$ ipython --no-banner

In [1]: import numpy as np

In [2]: np.set_printoptions(precision=2, suppress=True, linewidth=100)

In [3]: rd = lambda a: np.round(a, 2) + 0

In [4]: mat = np.load("mat.npy")

In [5]: mat
Out[5]: 
array([[ 3,  2,  0,  1,  1,  2],
       [ 5,  2,  2,  4,  3,  3],
       [ 6,  4,  5,  7,  4,  4],
       [ 7,  7,  6,  8,  4,  7],
       [ 7,  9,  7, 11,  5,  9],
       [ 7, 10,  7, 14,  5, 12],
       [10, 12, 10, 16,  7, 13],
       [11, 12, 10, 16,  8, 14],
       [12, 12, 11, 18,  8, 14],
       [15, 14, 13, 21, 10, 17],
       [18, 14, 16, 23, 12, 18],
       [18, 15, 17, 23, 15, 19],
       [19, 16, 18, 26, 16, 22],
       [21, 17, 19, 27, 19, 22],
       [23, 17, 19, 29, 22, 25],
       [23, 18, 21, 32, 24, 25],
       [24, 19, 21, 34, 26, 27],
       [26, 21, 21, 37, 26, 29],
       [28, 21, 24, 40, 26, 30],
       [29, 22, 26, 40, 26, 32],
       [31, 25, 28, 40, 26, 34],
       [31, 26, 29, 41, 26, 35],
       [32, 29, 31, 41, 29, 38],
       [33, 29, 34, 44, 30, 39],
       [34, 29, 37, 45, 30, 41],
       [34, 31, 40, 48, 33, 41],
       [34, 34, 41, 49, 34, 44],
       [36, 37, 43, 49, 35, 44],
       [36, 39, 43, 51, 36, 44],
       [38, 40, 44, 54, 37, 44],
       [38, 43, 46, 57, 38, 46],
       [39, 43, 47, 60, 40, 47],
       [40, 46, 47, 62, 41, 47],
       [41, 47, 47, 65, 42, 47],
       [43, 48, 48, 67, 42, 47],
       [46, 50, 51, 70, 42, 50],
       [48, 51, 54, 70, 42, 53],
       [50, 54, 55, 72, 42, 54],
       [53, 57, 58, 73, 42, 57],
       [55, 58, 60, 75, 43, 58],
       [55, 61, 61, 78, 43, 61],
       [55, 64, 62, 80, 45, 63],
       [58, 66, 64, 80, 47, 64],
       [59, 68, 65, 83, 47, 67],
       [62, 71, 68, 84, 50, 68],
       [63, 73, 70, 84, 53, 68],
       [66, 76, 72, 86, 56, 70],
       [68, 76, 72, 86, 57, 71]])

In [6]: x = np.array([0, -1, 3, -3, 2, 0])

In [7]: np.einsum("ij,j->i", mat, x)
Out[7]: 
array([ -3,  -2,  -2,  -5, -11, -21, -16, -14, -17, -18, -11,  -3,  -8,  -3,  -3,  -3,  -6, -17,
       -17, -12,  -9, -10,  -1,   1,   7,  11,  10,  15,   9,   4,   0,  -2,  -9, -17, -21, -23,
       -15, -21, -18, -17, -26, -28, -20, -28, -19,  -9,  -6,  -4])

In [8]: mat @ (2 * x)
Out[8]: 
array([ -6,  -4,  -4, -10, -22, -42, -32, -28, -34, -36, -22,  -6, -16,  -6,  -6,  -6, -12, -34,
       -34, -24, -18, -20,  -2,   2,  14,  22,  20,  30,  18,   8,   0,  -4, -18, -34, -42, -46,
       -30, -42, -36, -34, -52, -56, -40, -56, -38, -18, -12,  -8])

In [9]: (mat * x).sum(axis=1)
Out[9]: 
array([ -3,  -2,  -2,  -5, -11, -21, -16, -14, -17, -18, -11,  -3,  -8,  -3,  -3,  -3,  -6, -17,
       -17, -12,  -9, -10,  -1,   1,   7,  11,  10,  15,   9,   4,   0,  -2,  -9, -17, -21, -23,
       -15, -21, -18, -17, -26, -28, -20, -28, -19,  -9,  -6,  -4])

In [10]: E = np.load("layer11.npy")

In [11]: rd(E)
Out[11]: 
array([[-0.38, -0.44,  0.05, -0.37,  0.44,  0.48, -0.32],
       [ 0.56, -0.32,  0.24, -0.09, -0.14, -0.26, -0.66],
       [-0.03,  0.02, -0.77, -0.53, -0.07, -0.33, -0.1 ],
       [-0.32, -0.48,  0.32, -0.3 , -0.56, -0.24,  0.33],
       [ 0.23, -0.61, -0.48,  0.46, -0.15,  0.28,  0.18],
       [-0.41,  0.24, -0.14,  0.23, -0.59,  0.28, -0.52],
       [-0.47, -0.2 , -0.05,  0.47,  0.31, -0.62, -0.19]])

In [12]: # keeps lengths

In [13]: rd(np.linalg.svd(E, compute_uv=False))
Out[13]: array([1., 1., 1., 1., 1., 1., 1.])

In [14]: u = np.array([2, -2, -3, 1, -1, -3, 1])

In [15]: Y = E + np.outer(u, np.eye(7)[5])

In [16]: rd(Y)
Out[16]: 
array([[-0.38, -0.44,  0.05, -0.37,  0.44,  2.48, -0.32],
       [ 0.56, -0.32,  0.24, -0.09, -0.14, -2.26, -0.66],
       [-0.03,  0.02, -0.77, -0.53, -0.07, -3.33, -0.1 ],
       [-0.32, -0.48,  0.32, -0.3 , -0.56,  0.76,  0.33],
       [ 0.23, -0.61, -0.48,  0.46, -0.15, -0.72,  0.18],
       [-0.41,  0.24, -0.14,  0.23, -0.59, -2.72, -0.52],
       [-0.47, -0.2 , -0.05,  0.47,  0.31,  0.38, -0.19]])

In [17]: np.linalg.matrix_rank(Y - E)
Out[17]: np.int64(1)

In [18]: rd(np.linalg.det(Y) / np.linalg.det(E)), rd(1 + np.linalg.solve(E, u)[5])
Out[18]: (np.float64(1.51), np.float64(1.51))

In [19]: def softmax(z):
    ...:     e = np.exp(z - z.max(axis=-1, keepdims=True))
    ...:     return e / e.sum(axis=-1, keepdims=True)
    ...: 

In [20]: rd(softmax(10 * E[6]))
Out[20]: array([0.  , 0.  , 0.  , 0.82, 0.17, 0.  , 0.  ])

In [21]: scores = E @ E.T / np.sqrt(7)

In [22]: softmax(scores).round(6).argmax(axis=1)
Out[22]: array([0, 1, 2, 3, 4, 5, 6])

In [23]: rd(softmax(scores)[6] @ E)
Out[23]: array([-0.14, -0.25, -0.11,  0.01, -0.08, -0.09, -0.18])

In [24]: rd(softmax(scores))
Out[24]: 
array([[0.2 , 0.13, 0.13, 0.13, 0.13, 0.13, 0.13],
       [0.13, 0.2 , 0.13, 0.13, 0.13, 0.13, 0.13],
       [0.13, 0.13, 0.2 , 0.13, 0.13, 0.13, 0.13],
       [0.13, 0.13, 0.13, 0.2 , 0.13, 0.13, 0.13],
       [0.13, 0.13, 0.13, 0.13, 0.2 , 0.13, 0.13],
       [0.13, 0.13, 0.13, 0.13, 0.13, 0.2 , 0.13],
       [0.13, 0.13, 0.13, 0.13, 0.13, 0.13, 0.2 ]])

In [25]: x = np.array([0, -2, -1, -2, -2, 0, -2])

In [26]: target = E @ x

In [27]: rd(target)
Out[27]: array([ 1.33,  2.17,  2.13,  1.7 ,  0.7 ,  1.45, -0.72])

In [28]: rd(np.linalg.solve(E.T, E[6]))
Out[28]: array([0., 0., 0., 0., 0., 0., 1.])

In [29]: rd(np.linalg.solve(E, E[:, 2]))
Out[29]: array([0., 0., 1., 0., 0., 0., 0.])

In [30]: rd(np.linalg.solve(E, target))
Out[30]: array([ 0., -2., -1., -2., -2.,  0., -2.])

In [31]: rd(np.linalg.solve(E, target + E[:, 5]))
Out[31]: array([ 0., -2., -1., -2., -2.,  1., -2.])

In [32]: x = np.array([-1, 1, -1, -1, -2, 2, 0])

In [33]: target = E @ x

In [34]: beta, lr = np.zeros(7), 1 / np.linalg.norm(E, 2) ** 2

In [35]: for i in range(12):
    ...:     beta -= lr * E.T @ (E @ beta - target)
    ...:     if i % 2 == 0: print(i, round(np.linalg.norm(E @ beta - target), 2))
    ...: 
0 0.0
2 0.0
4 0.0
6 0.0
8 0.0
10 0.0

In [36]: rd(beta)
Out[36]: array([-1.,  1., -1., -1., -2.,  2.,  0.])

In [37]: rd(np.linalg.cond(E))
Out[37]: np.float64(1.0)

In [38]: F = np.load("x.npy")

In [39]: F
Out[39]: 
array([[ -8,  -2,  10,  -3,  -2,  -1,  -2,   2,   7,   3,  -6,  -4,  -8,   2],
       [ -4,  11,   5,   3,  11,  13,  11, -11,  -1,  -9,  -3,   7,  -7,   7],
       [ -4, -13,   5,  -6, -13, -14, -13,  13,   8,  12,  -3, -11,  -1,  -5],
       [  8,  10, -10,   6,  10,  10,  10, -10, -10, -10,   6,  10,   6,   2],
       [-12,   1,  15,  -3,   1,   3,   1,  -1,   9,   1,  -9,  -3, -13,   5],
       [-12,  -7,  15,  -6,  -7,  -6,  -7,   7,  12,   8,  -9,  -9, -11,   1],
       [ 12,  -1, -15,   3,  -1,  -3,  -1,   1,  -9,  -1,   9,   3,  13,  -5]])

In [40]: left, sig, VT = np.linalg.svd(F)

In [41]: V = VT[:(sig > 1e-8).sum()]

In [42]: rng = np.random.default_rng(794)

In [43]: x = F[4] + 2 * F[1] + rng.integers(2) * np.eye(14)[4]

In [44]: x
Out[44]: array([-20.,  23.,  25.,   3.,  24.,  29.,  23., -23.,   7., -17., -15.,  11., -27.,  19.])

In [45]: rd(np.linalg.norm(x - V.T @ V @ x))
Out[45]: np.float64(0.93)

In [46]: np.linalg.matrix_rank(np.vstack([F, x]))
Out[46]: np.int64(3)

In [47]: np.allclose(V.T @ V @ x, x)
Out[47]: False

In [48]: rd(np.diag(V.T @ V))
Out[48]: array([0.19, 0.14, 0.3 , 0.03, 0.14, 0.18, 0.14, 0.14, 0.13, 0.11, 0.11, 0.1 , 0.23, 0.06])

In [49]: W = np.array([[3, 3],
    ...:     [0, 1],
    ...:     [2, 2],
    ...:     [0, 1],
    ...:     [0, 2],
    ...:     [3, 2],
    ...:     [2, 0],
    ...:     [3, 3],
    ...:     [2, 1],
    ...:     [2, 2],
    ...:     [0, 1],
    ...:     [2, 1],
    ...:     [1, 3],
    ...:     [1, 0]])

In [50]: beta = np.array([2, 1])

In [51]: act = np.maximum(F @ W + beta, 0)

In [52]: act
Out[52]: 
array([[ 3,  0],
       [22,  0],
       [ 0,  0],
       [14, 35],
       [10,  0],
       [ 0,  0],
       [ 0, 44]])

In [53]: rd((act > 0).mean(axis=0))
Out[53]: array([0.57, 0.29])

In [54]: Z = np.array([[1, 1], [-1, 1]])

In [55]: W @ Z
Out[55]: 
array([[ 0,  6],
       [-1,  1],
       [ 0,  4],
       [-1,  1],
       [-2,  2],
       [ 1,  5],
       [ 2,  2],
       [ 0,  6],
       [ 1,  3],
       [ 0,  4],
       [-1,  1],
       [ 1,  3],
       [-2,  4],
       [ 1,  1]])

In [56]: x = np.array([4, 1])

In [57]: target = act @ x

In [58]: rd(np.linalg.pinv(act) @ act)
Out[58]: 
array([[1., 0.],
       [0., 1.]])

In [59]: rd(np.linalg.solve(act.T @ act, act.T @ target))
Out[59]: array([4., 1.])

In [60]: target = target + 0.3 * rng.normal(size=7)

In [61]: rd(target)
Out[61]: array([11.54, 87.9 , -0.48, 90.8 , 40.46, -0.23, 43.95])

In [62]: beta, *_ = np.linalg.lstsq(act, target)

In [63]: rd(beta)
Out[63]: array([4., 1.])

In [64]: rd(np.linalg.norm(target - act @ beta))
Out[64]: np.float64(0.85)
